In [1]: import numpy as np

In [2]: np.set_printoptions(suppress=True, linewidth=140)

In [3]: O, _ = np.linalg.qr(np.array([[-1.2, -0.2, 0.2, 0.6, -0.3, 1.0, -0.3, 0.6, -0.1],
   ...:     [-0.1, -0.2, 0.7, -1.8, 0.5, 0.4, -2.8, -0.6, 1.0],
   ...:     [1.6, -1.0, -1.8, -1.5, -1.2, 0.9, -1.5, 2.1, -0.3],
   ...:     [1.1, 0.7, -0.7, -1.1, 0.7, 0.3, -1.2, 0.1, -0.8],
   ...:     [-1.4, -0.8, 0.1, -1.6, -0.3, -0.1, 0.5, 0.5, -0.4],
   ...:     [1.1, -0.1, -0.9, 0.5, 2.7, -0.7, 1.2, 0.9, 0.2],
   ...:     [-0.9, -0.9, 0.8, -0.4, -0.3, -0.5, 0.1, -1.1, -1.4],
   ...:     [1.9, 1.4, -0.1, 1.5, -0.2, 2.1, -0.8, -0.3, -1.0],
   ...:     [1.4, 0.9, -1.6, -0.3, -2.9, 1.6, -0.2, 0.0, -1.3]]))

In [4]: mat = 4 * O

In [5]: print(mat.round(2))
[[-1.25  0.44 -1.32  0.93 -0.04 -2.92  1.46  0.9  -0.47]
 [-0.1  -0.33  1.67 -2.56 -0.18 -1.2   0.91  0.73  1.92]
 [ 1.67 -3.12 -0.54 -0.09  0.99 -0.87  0.61 -0.9  -0.5 ]
 [ 1.14  0.63 -0.52 -2.03 -1.58  0.04  0.5   0.5  -2.63]
 [-1.46 -0.62 -1.27 -1.4  -0.39 -1.03 -2.77 -0.99  0.05]
 [ 1.14 -0.97 -0.18  1.24 -2.81 -0.32 -0.91  1.45  1.12]
 [-0.94 -1.17  1.28  0.14  1.16  0.18 -1.13  2.71 -1.45]
 [ 1.98  1.47  1.5   0.58  0.77 -1.98 -1.55 -0.49 -0.41]
 [ 1.46  0.82 -2.32 -0.77  1.58  0.39 -0.46  1.73  1.17]]

In [6]: r0 = np.array([-1, -2])

In [7]: print(np.round(np.convolve(mat[4], r0), 2))
[ 1.46  3.53  2.52  3.95  3.2   1.82  4.84  6.54  1.93 -0.11]

In [8]: print(np.round(np.cross(mat[4, :3], mat[6, :3]), 2))
[-2.29  3.06  1.13]

In [9]: print(np.round(np.polyval(r0, mat[4]), 2))
[-0.54 -1.38 -0.73 -0.6  -1.61 -0.97  0.77 -1.01 -2.05]

In [10]: vec = np.array([-1, -1, 2, 1, 1, 1, 2, -2, -2])

In [11]: target = mat @ vec

In [12]: coef, lr = np.zeros(9), 1 / np.linalg.norm(mat, 2) ** 2

In [13]: for i in range(3):
    ...:     coef -= lr * mat.T @ (mat @ coef - target)
    ...:     if i % 1 == 0: print(i, round(np.linalg.norm(mat @ coef - target), 2))
    ...: 
0 0.0
1 0.0
2 0.0

In [14]: print(round(np.linalg.cond(mat), 2))
1.0

In [15]: rng = np.random.default_rng(209808)

In [16]: other = mat + rng.integers(-2, 3, (9, 2)) @ rng.integers(-2, 3, (2, 9))

In [17]: print(other.round(2))
[[ 2.75  0.44  0.68 -3.07 -0.04 -0.92 -2.54  4.9  -0.47]
 [ 3.9   1.67 -1.33 -4.56  3.82  3.8   0.91  4.73 -0.08]
 [-0.33 -5.12  3.46 -0.09 -3.01 -4.87 -1.39 -2.9   1.5 ]
 [-0.86  2.63 -6.52  1.97  2.42  2.04  6.5  -1.5  -4.63]
 [ 2.54  1.38 -4.27 -3.4   3.61  3.97 -2.77  3.01 -1.95]
 [ 7.14  1.03 -2.18 -2.76  1.19  5.68 -2.91  7.45 -0.88]
 [-2.94 -3.17  5.28  0.14 -2.84 -3.82 -3.13  0.71  0.55]
 [-0.02  1.47  0.5   2.58  0.77 -2.98  0.45 -2.49 -0.41]
 [-0.54  2.82 -8.32  3.23  5.58  2.39  5.54 -0.27 -0.83]]

In [18]: print(np.round(other - mat, 2))
[[ 4.  0.  2. -4.  0.  2. -4.  4.  0.]
 [ 4.  2. -3. -2.  4.  5.  0.  4. -2.]
 [-2. -2.  4.  0. -4. -4. -2. -2.  2.]
 [-2.  2. -6.  4.  4.  2.  6. -2. -2.]
 [ 4.  2. -3. -2.  4.  5.  0.  4. -2.]
 [ 6.  2. -2. -4.  4.  6. -2.  6. -2.]
 [-2. -2.  4.  0. -4. -4. -2. -2.  2.]
 [-2.  0. -1.  2.  0. -1.  2. -2.  0.]
 [-2.  2. -6.  4.  4.  2.  6. -2. -2.]]

In [19]: print(np.abs(other - mat).sum(axis=1))
[20. 26. 22. 30. 26. 34. 22. 10. 30.]

In [20]: print(np.linalg.matrix_rank(other - mat, tol=1e-8))
2

In [21]: idx = rng.permutation(9)

In [22]: print(idx)
[8 0 3 1 5 6 7 2 4]

In [23]: other = mat[idx][:, idx]

In [24]: print(round(np.trace(other), 2))
-5.31

In [25]: print(other.round(2))
[[ 1.17  1.46 -0.77  0.82  0.39 -0.46  1.73 -2.32  1.58]
 [-0.47 -1.25  0.93  0.44 -2.92  1.46  0.9  -1.32 -0.04]
 [-2.63  1.14 -2.03  0.63  0.04  0.5   0.5  -0.52 -1.58]
 [ 1.92 -0.1  -2.56 -0.33 -1.2   0.91  0.73  1.67 -0.18]
 [ 1.12  1.14  1.24 -0.97 -0.32 -0.91  1.45 -0.18 -2.81]
 [-1.45 -0.94  0.14 -1.17  0.18 -1.13  2.71  1.28  1.16]
 [-0.41  1.98  0.58  1.47 -1.98 -1.55 -0.49  1.5   0.77]
 [-0.5   1.67 -0.09 -3.12 -0.87  0.61 -0.9  -0.54  0.99]
 [ 0.05 -1.46 -1.4  -0.62 -1.03 -2.77 -0.99 -1.27 -0.39]]

In [26]: other = np.array([[1, -2],
    ...:     [2, 2],
    ...:     [-2, -1],
    ...:     [2, -2],
    ...:     [0, -2],
    ...:     [3, 2],
    ...:     [1, -3],
    ...:     [-3, -1],
    ...:     [-3, -2]])

In [27]: print(np.round(np.einsum("ij->j", mat), 2))
[ 3.64 -2.85 -1.7  -3.97 -0.49 -7.71 -3.34  5.63 -1.2 ]

In [28]: print(np.linalg.matrix_rank(mat @ other))
2

In [29]: arr = np.loadtxt("x.csv", delimiter=",")

In [30]: print(arr)
[[ 0.  0.  0.  9.  0.  0.  0.  0.  0.]
 [ 0.  0.  3.  0.  0.  0.  0.  0.  0.]
 [-5.  0.  0.  0.  0.  0.  0.  0.  0.]
 [ 0. -4.  0.  0.  0.  0.  0.  0.  0.]
 [ 0.  0.  0.  0.  0. -3.  0.  0.  0.]
 [ 0.  0.  0.  0.  4.  0.  0.  0.  0.]
 [ 0.  0.  0.  0.  0.  0.  0. -8.  0.]
 [ 0.  0.  0.  0.  0.  0.  0.  0.  5.]
 [ 0.  0.  0.  0.  0.  0.  8.  0.  0.]]

In [31]: def softmax(z):
    ...:     e = np.exp(z - z.max(axis=-1, keepdims=True))
    ...:     return e / e.sum(axis=-1, keepdims=True)
    ...: 

In [32]: print(np.round(softmax(arr).sum(axis=1), 2))
[1. 1. 1. 1. 1. 1. 1. 1. 1.]

In [33]: print(np.round(softmax(arr[4] + 2), 2))
[0.12 0.12 0.12 0.12 0.12 0.01 0.12 0.12 0.12]

In [34]: att = arr @ arr.T / np.sqrt(9)

In [35]: print(softmax(att).round(6).argmax(axis=1))
[0 1 2 3 4 5 6 7 8]

In [36]: theta = np.radians(60)

In [37]: Rm = np.eye(9)

In [38]: Rm[6, 6] = Rm[0, 0] = np.cos(theta)

In [39]: Rm[6, 0], Rm[0, 6] = -np.sin(theta), np.sin(theta)

In [40]: print(Rm.round(2))
[[ 0.5   0.    0.    0.    0.    0.    0.87  0.    0.  ]
 [ 0.    1.    0.    0.    0.    0.    0.    0.    0.  ]
 [ 0.    0.    1.    0.    0.    0.    0.    0.    0.  ]
 [ 0.    0.    0.    1.    0.    0.    0.    0.    0.  ]
 [ 0.    0.    0.    0.    1.    0.    0.    0.    0.  ]
 [ 0.    0.    0.    0.    0.    1.    0.    0.    0.  ]
 [-0.87  0.    0.    0.    0.    0.    0.5   0.    0.  ]
 [ 0.    0.    0.    0.    0.    0.    0.    1.    0.  ]
 [ 0.    0.    0.    0.    0.    0.    0.    0.    1.  ]]

In [41]: other = arr @ Rm.T

In [42]: print(np.round(np.abs(other - arr).max(axis=0), 2))
[6.93 0.   0.   0.   0.   0.   4.33 0.   0.  ]

In [43]: print(np.allclose(np.linalg.norm(arr, axis=1), np.linalg.norm(other, axis=1)))
True

In [44]: print(np.allclose(arr @ arr.T, other @ other.T))
True

In [45]: print(other.round(2))
[[ 0.    0.    0.    9.    0.    0.    0.    0.    0.  ]
 [ 0.    0.    3.    0.    0.    0.    0.    0.    0.  ]
 [-2.5   0.    0.    0.    0.    0.    4.33  0.    0.  ]
 [ 0.   -4.    0.    0.    0.    0.    0.    0.    0.  ]
 [ 0.    0.    0.    0.    0.   -3.    0.    0.    0.  ]
 [ 0.    0.    0.    0.    4.    0.    0.    0.    0.  ]
 [ 0.    0.    0.    0.    0.    0.    0.   -8.    0.  ]
 [ 0.    0.    0.    0.    0.    0.    0.    0.    5.  ]
 [ 6.93  0.    0.    0.    0.    0.    4.    0.    0.  ]]

In [46]: print((arr != 0).astype(int))
[[0 0 0 1 0 0 0 0 0]
 [0 0 1 0 0 0 0 0 0]
 [1 0 0 0 0 0 0 0 0]
 [0 1 0 0 0 0 0 0 0]
 [0 0 0 0 0 1 0 0 0]
 [0 0 0 0 1 0 0 0 0]
 [0 0 0 0 0 0 0 1 0]
 [0 0 0 0 0 0 0 0 1]
 [0 0 0 0 0 0 1 0 0]]

In [47]: print(np.flatnonzero(np.linalg.matrix_power((arr != 0) + (arr.T != 0) + np.eye(9), 9)[3]))
[0 1 2 3]

In [48]: vec = np.array([3, 2, 2, 3, 3, 0, 1, 3, 3])

In [49]: a = np.maximum(arr @ vec, 0)

In [50]: print(a)
[27.  6.  0.  0.  0. 12.  0. 15.  8.]

In [51]: print(arr.T @ a)
[  0.   0.  18. 243.  48.   0.  64.   0.  75.]

In [52]: print(arr * (a > 1e-9)[:, None])
[[ 0.  0.  0.  9.  0.  0.  0.  0.  0.]
 [ 0.  0.  3.  0.  0.  0.  0.  0.  0.]
 [-0.  0.  0.  0.  0.  0.  0.  0.  0.]
 [ 0. -0.  0.  0.  0.  0.  0.  0.  0.]
 [ 0.  0.  0.  0.  0. -0.  0.  0.  0.]
 [ 0.  0.  0.  0.  4.  0.  0.  0.  0.]
 [ 0.  0.  0.  0.  0.  0.  0. -0.  0.]
 [ 0.  0.  0.  0.  0.  0.  0.  0.  5.]
 [ 0.  0.  0.  0.  0.  0.  8.  0.  0.]]

In [53]: print(np.round(np.tanh(arr @ vec), 2))
[ 1.  1. -1. -1.  0.  1. -1.  1.  1.]

In [54]: print(np.maximum(arr @ vec, 0) - np.maximum(-arr @ vec, 0))
[ 27.   6. -15.  -8.   0.  12. -24.  15.   8.]

In [55]: J = np.load("out0.npy")

In [56]: print(J)
[[ 0.  -0.5 -0.1  0.7]
 [-0.3  0.  -1.1 -0.9]
 [ 0.7  0.5 -0.3  0.3]
 [-0.7 -2.   1.   1.9]
 [ 0.5  0.6 -1.5 -1.1]
 [-3.   1.8  1.2  6.6]
 [ 1.7 -0.3  1.8 -0.2]
 [-0.3 -0.5  1.2 -1.5]
 [ 1.2  0.4 -0.2 -0.5]
 [ 1.1  0.4  1.   0. ]
 [ 0.7 -0.8 -1.7 -0.5]
 [-1.1 -1.2  0.2 -1.2]
 [ 1.1  0.   0.5 -0.7]
 [-0.8 -0.6 -0.7 -0.2]
 [ 1.9  0.1 -2.2  1.1]
 [ 1.3  0.2 -0.8 -0.2]
 [ 0.8  0.4  1.4  1.2]
 [-1.8 -2.2 -0.7 -2.2]
 [ 0.   1.5  0.7  0.6]
 [ 0.3  0.4  1.7  0.8]
 [ 0.8  1.3 -0.9  1.9]]

In [57]: O, vecs = np.linalg.qr(J[:, :2])[0], np.linalg.qr(J[:, 2:])[0]

In [58]: sv = np.linalg.svd(O.T @ vecs, compute_uv=False)

In [59]: print(round(np.linalg.norm(O @ O.T - vecs @ vecs.T, 2), 2))
1.0

In [60]: print(np.round(np.degrees(np.arccos(sv.clip(0, 1))), 2))
[50.07 84.47]

In [61]: print(sv.round(2))
[0.64 0.1 ]

In [62]: print((sv > 0.9).sum())
0

In [63]: Ac = J - J.mean(axis=0)

In [64]: vecs = np.linalg.svd(Ac)[2][:1]

In [65]: other = Ac - Ac @ vecs.T @ vecs

In [66]: print(np.round(np.linalg.norm(other) / np.linalg.norm(Ac), 2))
0.67

In [67]: print(np.round(other.std(axis=0), 2))
[1.06 0.82 1.05 0.35]

In [68]: theta = np.radians(45)

In [69]: Rm = np.eye(4)

In [70]: Rm[1, 1] = Rm[2, 2] = np.cos(theta)

In [71]: Rm[1, 2], Rm[2, 1] = -np.sin(theta), np.sin(theta)

In [72]: print(Rm.round(2))
[[ 1.    0.    0.    0.  ]
 [ 0.    0.71 -0.71  0.  ]
 [ 0.    0.71  0.71  0.  ]
 [ 0.    0.    0.    1.  ]]

In [73]: other = J @ Rm.T

In [74]: print(np.round(np.abs(other - J).max(axis=0), 2))
[0.   1.53 1.71 0.  ]

In [75]: print(round(float(np.linalg.det(Rm)), 2), round(np.trace(Rm), 2))
1.0 3.41

In [76]: print(np.allclose(J @ J.T, other @ other.T))
True

In [77]: F = np.load("dump.npy")

In [78]: print(F.round(2) + 0)
[[-12.47  23.73 -12.71 -25.54]
 [ -9.82  19.77 -10.42 -21.25]
 [ -9.35  19.07 -10.02 -20.49]
 [ -8.19  17.32  -9.   -18.58]
 [ -7.91  16.89  -8.75 -18.12]
 [ -7.9   16.88  -8.74 -18.11]
 [ -5.9   13.82  -6.93 -14.77]
 [ -5.9   13.81  -6.93 -14.76]
 [ -3.55  10.11  -4.71 -10.72]
 [ -2.11   7.76  -3.29  -8.14]
 [ -0.65   5.23  -1.75  -5.36]
 [  0.98   0.77   0.64  -0.52]
 [  0.97   0.75   0.65  -0.5 ]
 [  0.95   0.68   0.66  -0.43]
 [  0.73   0.36   0.59  -0.15]
 [  0.67   0.31   0.55  -0.12]
 [  0.4    0.15   0.36  -0.03]
 [ -0.16  -0.05  -0.16   0.  ]
 [ -0.33  -0.11  -0.35  -0.01]
 [ -0.61  -0.22  -0.69  -0.02]
 [ -0.87  -0.34  -1.04  -0.01]
 [ -0.97  -0.4   -1.19  -0.01]
 [ -1.22  -0.58  -1.6    0.03]
 [ -1.43  -0.79  -1.99   0.09]
 [ -1.64  -1.09  -2.45   0.21]
 [ -1.8   -1.42  -2.88   0.37]
 [ -1.91  -1.74  -3.23   0.54]
 [ -1.91  -1.74  -3.24   0.55]
 [ -2.04  -3.4   -4.62   1.59]
 [ -1.96  -4.32  -5.19   2.23]
 [ -1.93  -4.6   -5.34   2.42]
 [ -1.87  -4.95  -5.52   2.68]
 [ -1.87  -4.98  -5.54   2.7 ]
 [ -1.18  -7.94  -6.79   4.94]
 [  0.41 -12.75  -8.14   8.79]
 [  0.97 -14.24  -8.45  10.02]
 [  1.41 -15.38  -8.67  10.97]
 [  4.07 -21.71  -9.59  16.31]
 [  4.11 -21.79  -9.6   16.38]]

In [79]: vec = np.array([4, 2, -2, 2])

In [80]: a = np.maximum(F @ vec, 0)

In [81]: print(np.round(np.tanh(F @ vec), 2))
[-1.   -1.   -1.   -1.   -1.   -1.   -1.   -1.   -1.   -0.99  0.57  1.    1.    0.99  0.97  0.96  0.8  -0.39 -0.69 -0.91 -0.97 -0.98 -0.99
 -1.   -1.   -1.   -1.   -1.   -0.99 -0.93 -0.88 -0.75 -0.74  0.99  1.    1.    1.    1.    1.  ]

In [82]: print(np.round(F.T @ a, 2))
[  246.53 -1607.3   -794.43  1180.5 ]

In [83]: print(np.flatnonzero(a > 1e-9))
[10 11 12 13 14 15 16 33 34 35 36 37 38]

In [84]: T = np.stack([F, -2 * F, F[::-1]])

In [85]: print(np.linalg.matrix_rank(T.reshape(3, -1)))
2

In [86]: print(np.linalg.matrix_rank(T))
[3 3 3]

In [87]: print(np.round(np.linalg.norm(T, axis=(1, 2)), 2))
[102.97 205.93 102.97]

In [88]: print(T.shape)
(3, 39, 4)

In [89]: A = np.loadtxt("m.csv", delimiter=",")

In [90]: print(A)
[[1.   0.2  0.04 0.01 0.   0.   0.   0.   0.   0.   0.  ]
 [0.2  1.   0.2  0.04 0.01 0.   0.   0.   0.   0.   0.  ]
 [0.04 0.2  1.   0.2  0.04 0.01 0.   0.   0.   0.   0.  ]
 [0.01 0.04 0.2  1.   0.2  0.04 0.01 0.   0.   0.   0.  ]
 [0.   0.01 0.04 0.2  1.   0.2  0.04 0.01 0.   0.   0.  ]
 [0.   0.   0.01 0.04 0.2  1.   0.2  0.04 0.01 0.   0.  ]
 [0.   0.   0.   0.01 0.04 0.2  1.   0.2  0.04 0.01 0.  ]
 [0.   0.   0.   0.   0.01 0.04 0.2  1.   0.2  0.04 0.01]
 [0.   0.   0.   0.   0.   0.01 0.04 0.2  1.   0.2  0.04]
 [0.   0.   0.   0.   0.   0.   0.01 0.04 0.2  1.   0.2 ]
 [0.   0.   0.   0.   0.   0.   0.   0.01 0.04 0.2  1.  ]]

In [91]: print(np.round(softmax(mat[5]), 2) + 0)
[0.19 0.02 0.05 0.21 0.   0.04 0.02 0.26 0.19]

In [92]: print(np.round(softmax(10 * mat[5]), 2) + 0)
[0.04 0.   0.   0.1  0.   0.   0.   0.82 0.03]

In [93]: print(np.round(softmax(mat[5] + 4), 2) + 0)
[0.19 0.02 0.05 0.21 0.   0.04 0.02 0.26 0.19]

In [94]: att = mat @ mat.T / np.sqrt(9)

In [95]: print(softmax(att).round(6).argmax(axis=1))
[0 1 2 3 4 5 6 7 8]

In [96]: print(np.round(softmax(att), 2) + 0)
[[0.96 0.   0.   0.   0.   0.   0.   0.   0.  ]
 [0.   0.96 0.   0.   0.   0.   0.   0.   0.  ]
 [0.   0.   0.96 0.   0.   0.   0.   0.   0.  ]
 [0.   0.   0.   0.96 0.   0.   0.   0.   0.  ]
 [0.   0.   0.   0.   0.96 0.   0.   0.   0.  ]
 [0.   0.   0.   0.   0.   0.96 0.   0.   0.  ]
 [0.   0.   0.   0.   0.   0.   0.96 0.   0.  ]
 [0.   0.   0.   0.   0.   0.   0.   0.96 0.  ]
 [0.   0.   0.   0.   0.   0.   0.   0.   0.96]]
